% python3 -q
>>> import numpy as np
>>> np.set_printoptions(suppress=True, linewidth=200)
>>> rd = lambda a: np.round(a, 2) + 0
>>> K = np.array([[5, 4, 4, 1, 9, 8, 9, 5],
...     [7, 5, 7, 6, 3, 0, 8, 6],
...     [3, 2, 7, 9, 7, 3, 8, 9],
...     [5, 0, 5, 1, 3, 2, 3, 6],
...     [7, 1, 1, 0, 7, 3, 1, 6],
...     [6, 8, 6, 2, 7, 5, 5, 9],
...     [1, 6, 6, 2, 0, 0, 0, 1],
...     [7, 5, 6, 3, 1, 8, 6, 7]])
>>> K
array([[5, 4, 4, 1, 9, 8, 9, 5],
       [7, 5, 7, 6, 3, 0, 8, 6],
       [3, 2, 7, 9, 7, 3, 8, 9],
       [5, 0, 5, 1, 3, 2, 3, 6],
       [7, 1, 1, 0, 7, 3, 1, 6],
       [6, 8, 6, 2, 7, 5, 5, 9],
       [1, 6, 6, 2, 0, 0, 0, 1],
       [7, 5, 6, 3, 1, 8, 6, 7]])
>>> M2 = K / np.sqrt((K ** 2).mean(axis=1, keepdims=True))
>>> rd(np.linalg.norm(M2, axis=1))
array([2.83, 2.83, 2.83, 2.83, 2.83, 2.83, 2.83, 2.83])
>>> np.linalg.matrix_rank(K - K.mean(axis=1, keepdims=True))
np.int64(7)
>>> np.linalg.matrix_rank(M2) == np.linalg.matrix_rank(K)
np.True_
>>> rng = np.random.default_rng(69)
>>> M = np.array([[-1, 0, 0, 0, 0, 0, -2, 2, 2],
...     [2, 2, 0, 1, 0, 0, 1, 1, 1],
...     [2, -2, -2, 2, 2, -2, -1, 0, 2],
...     [-2, 2, 1, 0, 2, 0, 2, 0, 2],
...     [-2, 0, -1, 1, 0, -1, -2, 1, 1]]) * (rng.random((5, 9)) < 0.3)
>>> M
array([[ 0,  0,  0,  0,  0,  0,  0,  0,  2],
       [ 0,  0,  0,  0,  0,  0,  0,  0,  0],
       [ 0, -2, -2,  0,  0,  0,  0,  0,  0],
       [-2,  0,  0,  0,  0,  0,  0,  0,  0],
       [ 0,  0,  0,  1,  0, -1,  0,  0,  0]])
>>> np.argsort(-np.linalg.norm(M, axis=0).round(6), kind="stable")[:3]
array([0, 1, 2])
>>> np.linalg.matrix_rank(M, rtol=0.1)
np.int64(4)
>>> M2 = M + rng.integers(-2, 3, (5, 4)) @ rng.integers(-2, 3, (4, 9))
>>> M2
array([[ -5,  -5,   8,   0,  -2,  -5,  -2,  -3,  -2],
       [ -2,   0,   8,  -2,  -8,  -4,   0,  -2,  -6],
       [  4,   0, -11,   0,   7,   5,   1,   3,   6],
       [ -4,  -2,   1,   2,   1,  -1,  -1,  -1,   0],
       [  6,   2,  -4,  -4,   0,   3,   4,   3,   1]])
>>> np.linalg.matrix_rank(M2 - M, tol=1e-8)
np.int64(4)
>>> np.abs(M2 - M).sum(axis=1)
array([34, 32, 37, 11, 29])
>>> rd(np.linalg.svd(M2 - M, compute_uv=False))
array([24.49, 10.45,  3.89,  0.96,  0.  ])
>>> r0 = np.array([-3, -4, -1, -7, 4, -3, -2, -5])
>>> M2 = K + np.outer(r0, np.eye(8)[6])
>>> np.linalg.matrix_rank(np.linalg.inv(M2) - np.linalg.inv(K), tol=1e-8)
np.int64(1)
>>> np.linalg.matrix_rank(M2 - K)
np.int64(1)
>>> rk = np.linalg.matrix_rank(M)
>>> rk
np.int64(4)
>>> ns = np.linalg.svd(M)[2][rk:].T
>>> rd(ns @ ns.T)
array([[ 0. ,  0. ,  0. ,  0. ,  0. ,  0. ,  0. ,  0. ,  0. ],
       [ 0. ,  0.5, -0.5,  0. ,  0. ,  0. ,  0. ,  0. ,  0. ],
       [ 0. , -0.5,  0.5,  0. ,  0. ,  0. ,  0. ,  0. ,  0. ],
       [ 0. ,  0. ,  0. ,  0.5,  0. ,  0.5,  0. ,  0. ,  0. ],
       [ 0. ,  0. ,  0. ,  0. ,  1. ,  0. ,  0. ,  0. ,  0. ],
       [ 0. ,  0. ,  0. ,  0.5,  0. ,  0.5,  0. ,  0. ,  0. ],
       [ 0. ,  0. ,  0. ,  0. ,  0. ,  0. ,  1. ,  0. ,  0. ],
       [ 0. ,  0. ,  0. ,  0. ,  0. ,  0. ,  0. ,  1. ,  0. ],
       [ 0. ,  0. ,  0. ,  0. ,  0. ,  0. ,  0. ,  0. ,  0. ]])
>>> np.linalg.matrix_rank(M.T @ M), np.linalg.matrix_rank(M @ M.T)
(np.int64(4), np.int64(4))
>>> [int(np.linalg.matrix_rank(np.delete(M, i, axis=0))) for i in range(5)]
[3, 4, 3, 3, 3]
>>> [int(np.linalg.matrix_rank(M[:i])) for i in range(1, len(M) + 1)]
[1, 1, 2, 3, 4]
>>> ns.shape
(9, 5)
>>> np.allclose(M @ ns, 0)
True
>>> W0 = np.load("w.npy")
>>> W0
array([[ 8, 14, 10,  7,  9, 11, 18,  1,  8, 10,  3, 12,  8],
       [14,  4, 12, 11,  8, 10, 13,  4,  6,  7, 11,  8,  9],
       [10, 12, 18, 11, 10, 13, 11, 14, 13, 10,  9,  7, 14],
       [ 7, 11, 11,  2,  8,  9,  8,  4,  5,  8, 13,  0, 11],
       [ 9,  8, 10,  8, 16,  3, 14,  7, 10,  9, 11,  9,  9],
       [11, 10, 13,  9,  3, 10,  4, 10, 11,  9, 12, 11,  8],
       [18, 13, 11,  8, 14,  4,  4,  6,  8, 10,  8, 11, 10],
       [ 1,  4, 14,  4,  7, 10,  6, 12,  9,  7, 12, 13, 10],
       [ 8,  6, 13,  5, 10, 11,  8,  9, 18, 12, 11, 14, 13],
       [10,  7, 10,  8,  9,  9, 10,  7, 12,  4,  8,  7,  8],
       [ 3, 11,  9, 13, 11, 12,  8, 12, 11,  8,  4, 10,  6],
       [12,  8,  7,  0,  9, 11, 11, 13, 14,  7, 10, 18,  1],
       [ 8,  9, 14, 11,  9,  8, 10, 10, 13,  8,  6,  1,  0]])
>>> # symmetric, so the eigenvalues are real
>>> vec = np.array([3, 3, -1, 2, 1, 3, 3, 0, -3, -2, -1, 3, 0])
>>> target = W0 @ vec
>>> target
array([155, 122, 105,  62,  92,  83, 117,  50,  59,  92, 107, 116,  64])
>>> rd(np.linalg.solve(W0, W0[:, 5]))
array([0., 0., 0., 0., 0., 1., 0., 0., 0., 0., 0., 0., 0.])
>>> rd(np.linalg.solve(W0.T, W0[4]))
array([0., 0., 0., 0., 1., 0., 0., 0., 0., 0., 0., 0., 0.])
>>> rd(np.linalg.solve(W0, target))
array([ 3.,  3., -1.,  2.,  1.,  3.,  3.,  0., -3., -2., -1.,  3.,  0.])
>>> rd(np.linalg.solve(W0, target + W0[:, 1]))
array([ 3.,  4., -1.,  2.,  1.,  3.,  3.,  0., -3., -2., -1.,  3.,  0.])
>>> Uu, s, vt = np.linalg.svd(K, full_matrices=False)
>>> (s > 1e-8).sum()
np.int64(8)
>>> rd(s)
array([39.17, 10.87,  8.74,  6.94,  6.05,  4.45,  2.88,  1.91])
>>> rd(vt @ vt.T)
array([[1., 0., 0., 0., 0., 0., 0., 0.],
       [0., 1., 0., 0., 0., 0., 0., 0.],
       [0., 0., 1., 0., 0., 0., 0., 0.],
       [0., 0., 0., 1., 0., 0., 0., 0.],
       [0., 0., 0., 0., 1., 0., 0., 0.],
       [0., 0., 0., 0., 0., 1., 0., 0.],
       [0., 0., 0., 0., 0., 0., 1., 0.],
       [0., 0., 0., 0., 0., 0., 0., 1.]])
>>> Uu.shape, s.shape, vt.shape
((8, 8), (8,), (8, 8))
>>> np.abs(Uu[:, 0]).round(6).argmax()
np.int64(5)
>>> np.all(np.linalg.eigvalsh(W0) > 0)
np.False_
>>> arr = np.loadtxt("m.csv", delimiter=",")
>>> arr
array([[-3.,  0.,  0.,  0.,  0.,  0.,  0.,  0.,  0.,  0.,  0.,  0.,  0.],
       [ 0., -9.,  0.,  0.,  0.,  0.,  0.,  0.,  0.,  0.,  0.,  0.,  0.],
       [ 0.,  0.,  7.,  0.,  0.,  0.,  0.,  0.,  0.,  0.,  0.,  0.,  0.],
       [ 0.,  0.,  0.,  1.,  0.,  0.,  0.,  0.,  0.,  0.,  0.,  0.,  0.],
       [ 0.,  0.,  0.,  0., -8.,  0.,  0.,  0.,  0.,  0.,  0.,  0.,  0.],
       [ 0.,  0.,  0.,  0.,  0., -1.,  0.,  0.,  0.,  0.,  0.,  0.,  0.],
       [ 0.,  0.,  0.,  0.,  0.,  0., -4.,  0.,  0.,  0.,  0.,  0.,  0.],
       [ 0.,  0.,  0.,  0.,  0.,  0.,  0.,  3.,  0.,  0.,  0.,  0.,  0.],
       [ 0.,  0.,  0.,  0.,  0.,  0.,  0.,  0.,  5.,  0.,  0.,  0.,  0.],
       [ 0.,  0.,  0.,  0.,  0.,  0.,  0.,  0.,  0.,  7.,  0.,  0.,  0.],
       [ 0.,  0.,  0.,  0.,  0.,  0.,  0.,  0.,  0.,  0., -8.,  0.,  0.],
       [ 0.,  0.,  0.,  0.,  0.,  0.,  0.,  0.,  0.,  0.,  0.,  6.,  0.],
       [ 0.,  0.,  0.,  0.,  0.,  0.,  0.,  0.,  0.,  0.,  0.,  0.,  0.]])
>>> # symmetric, so the eigenvalues are real
>>> rd(np.linalg.eigvalsh(arr).min())
np.float64(-9.0)
>>> vals, V = np.linalg.eigh(arr)
>>> vals.sum(), np.trace(arr)
(np.float64(-4.0), np.float64(-4.0))
>>> rd(np.linalg.eigvalsh(arr @ arr))
array([ 0.,  1.,  1.,  9.,  9., 16., 25., 36., 49., 49., 64., 64., 81.])
>>> rd(np.linalg.svd(arr, compute_uv=False))
array([9., 8., 8., 7., 7., 6., 5., 4., 3., 3., 1., 1., 0.])
>>> np.unique(vals.round(6) + 0, return_counts=True)[1]
array([1, 2, 1, 1, 1, 1, 1, 1, 1, 1, 2])
>>> vals
array([-9., -8., -8., -4., -3., -1.,  0.,  1.,  3.,  5.,  6.,  7.,  7.])
>>> rd(np.linalg.eigvalsh(arr + 4 * np.eye(13)))
array([-5., -4., -4.,  0.,  1.,  3.,  4.,  5.,  7.,  9., 10., 11., 11.])
>>> (vals > 1e-8).sum(), (vals < -1e-8).sum()
(np.int64(6), np.int64(6))
>>> rd(np.linalg.svd(arr, compute_uv=False))
array([9., 8., 8., 7., 7., 6., 5., 4., 3., 3., 1., 1., 0.])
>>> rd(np.linalg.norm(arr, axis=0))
array([3., 9., 7., 1., 8., 1., 4., 3., 5., 7., 8., 6., 0.])
>>> mat = np.load("run9.npy")
>>> rd(mat)
array([[1.  , 0.  , 0.  , 0.  , 0.  ],
       [0.33, 0.33, 0.33, 0.  , 0.  ],
       [0.  , 0.  , 0.5 , 0.5 , 0.  ],
       [0.  , 0.33, 0.  , 0.67, 0.  ],
       [0.  , 0.25, 0.25, 0.25, 0.25]])
>>> M2 = mat / np.linalg.norm(mat, axis=1, keepdims=True)
>>> gram = M2 @ M2.T
>>> (gram - 2 * np.eye(5)).round(6).argmax(axis=1)
array([1, 0, 4, 4, 2])
>>> rd(np.degrees(np.arccos(np.clip(gram[1, 0], -1, 1))))
np.float64(54.74)
>>> rd(gram[1])
array([0.58, 1.  , 0.41, 0.26, 0.58])
>>> np.argwhere(np.triu(np.abs(gram) > 0.95, 1))
array([], shape=(0, 2), dtype=int64)
>>> (np.abs(gram) > 0.9).astype(int)
array([[1, 0, 0, 0, 0],
       [0, 1, 0, 0, 0],
       [0, 0, 1, 0, 0],
       [0, 0, 0, 1, 0],
       [0, 0, 0, 0, 1]])
>>> P = np.triu(np.array([[-3, 1, -7, 5, 2],
...     [3, -7, 0, -5, -4],
...     [0, -2, 7, 7, 3],
...     [-5, 6, -7, -8, 1],
...     [-6, 4, 5, -8, -3]]), 1) + np.eye(5)
>>> M2 = P @ mat @ np.linalg.inv(P)
>>> rd(np.linalg.det(M2))
np.float64(0.04)
>>> rd(np.poly(M2))
array([ 1.  , -2.75,  2.85, -1.44,  0.39, -0.04])
>>> np.linalg.matrix_rank(M2)
np.int64(5)
>>> M2 = np.array([[3, -1], [-3, -4]])
>>> cent = np.kron(M2, mat)
>>> np.linalg.matrix_rank(cent)
np.int64(10)
>>> rd(np.linalg.norm(cent, 2)), rd(np.linalg.norm(M2, 2) * np.linalg.norm(mat, 2))
(np.float64(5.66), np.float64(5.66))
>>> cent.shape
(10, 10)
>>> J = np.loadtxt("dump.csv", delimiter=",")
>>> J
array([[ 0. ,  1.6, -0.2,  0.4,  0.6, -2. ,  2. ,  1.3,  0.1,  2.2, -0.3,  0.1,  0.5,  0.6,  0.5],
       [ 2.4, -0.1,  0. , -1. , -0.5,  1.1, -0.2, -2.8, -1.4,  0.4,  0.4,  0.9, -0.1,  1.9,  1. ],
       [ 2.4,  0. , -1.2, -1.7,  0. , -1.3,  0. , -1.6, -1.9, -0.7,  1. ,  1.2, -1.4,  0.7,  0. ],
       [-0.5, -0.3, -0.5,  0.6,  1.1, -1.5,  0.2, -0.4, -1.4,  0.1, -0.2,  1.4,  1.2,  0. ,  0.9],
       [-0.8, -0.1,  0.6,  0.6,  0.7, -1.9,  1.2,  0.3, -0.5, -0.9,  1.4,  1.1, -0.5, -0.1, -0.8],
       [ 0.4,  1.4, -0.9,  0.3, -2. ,  2.5,  0.6,  0.6,  3.3, -1.8, -1.8,  0.5, -1. ,  0.4,  0.2],
       [ 1. ,  0.9, -1.3, -1.9, -0.1, -1.5, -0.3,  0.2, -0.8,  0.3,  1.4,  0. ,  1. , -0.1, -0.9],
       [-1.1,  1. ,  0. ,  1.6,  1. , -0.1,  0.6,  0.8, -0.8,  0.8,  1.1,  1.1, -0.7,  0.3,  1. ]])
>>> r0, g = J[3], J[2]
>>> r0 @ g
np.float64(3.36)
>>> rd(r0 @ r0)
np.float64(10.83)
>>> pr = (r0 @ g) / (r0 @ r0) * r0
>>> (g - pr) @ r0
np.float64(0.0)
>>> np.linalg.matrix_rank(np.outer(r0, g))
np.int64(1)
>>> rd(np.linalg.norm(r0 + g) ** 2 + np.linalg.norm(r0 - g) ** 2)
np.float64(68.32)
